$ python -q
>>> import numpy as np
>>> import numpy.linalg as la
>>> np.set_printoptions(precision=2, suppress=True, linewidth=140, legacy="1.25")
>>> def rd(a):
...     return np.round(a, 2) + 0
... 
>>> mat = np.load("layer0.npy")
>>> mat
array([[-2.89,  0.03, -1.88],
       [ 2.52,  0.04,  1.62],
       [-4.95, -0.05, -3.34],
       [ 1.5 , -0.05,  0.94],
       [-5.02,  0.01, -3.41],
       [ 7.47,  0.06,  4.99],
       [-4.53,  0.  , -3.  ],
       [ 3.02, -0.1 ,  2.04],
       [-2.24,  0.  , -1.56],
       [-6.54,  0.02, -4.42]])
>>> Ac = mat - mat.mean(axis=0)
>>> evecs = la.svd(Ac)[2][:1]
>>> A2 = Ac - Ac @ evecs.T @ evecs
>>> la.norm(A2, axis=1).round(6).argmax()
7
>>> rd(la.norm(A2) / la.norm(Ac))
0.01
>>> T = np.stack([mat, -2 * mat, mat[::-1]])
>>> (T @ mat.T).shape
(3, 10, 10)
>>> rd(np.einsum("bij,cij->bc", T, T))
array([[ 289.77, -579.53, -133.7 ],
       [-579.53, 1159.06,  267.39],
       [-133.7 ,  267.39,  289.77]])
>>> la.matrix_rank(T)
array([3, 3, 3])
>>> Ac = mat - mat.mean(axis=0)
>>> U, sigma, Vt = la.svd(Ac, full_matrices=False)
>>> (np.sign(U[:, 0]) == np.sign(U[0, 0])).astype(int)
array([1, 0, 1, 0, 1, 0, 1, 0, 1, 1])
>>> rd((sigma ** 2).sum() ** 2 / (sigma ** 4).sum())
1.0
>>> rd(Vt[0] * np.sign(Vt[0, np.abs(Vt[0]).argmax()]))
array([0.83, 0.  , 0.56])
>>> rd(np.abs(Vt[-1]))
array([0.55, 0.1 , 0.83])
>>> la.matrix_rank(Ac)
3
>>> np.searchsorted(np.cumsum(sigma ** 2) / (sigma ** 2).sum(), 0.9) + 1
1
>>> rd(Ac.mean(axis=0))
array([0., 0., 0.])
>>> rd(sigma ** 2 / (sigma ** 2).sum())
array([1., 0., 0.])
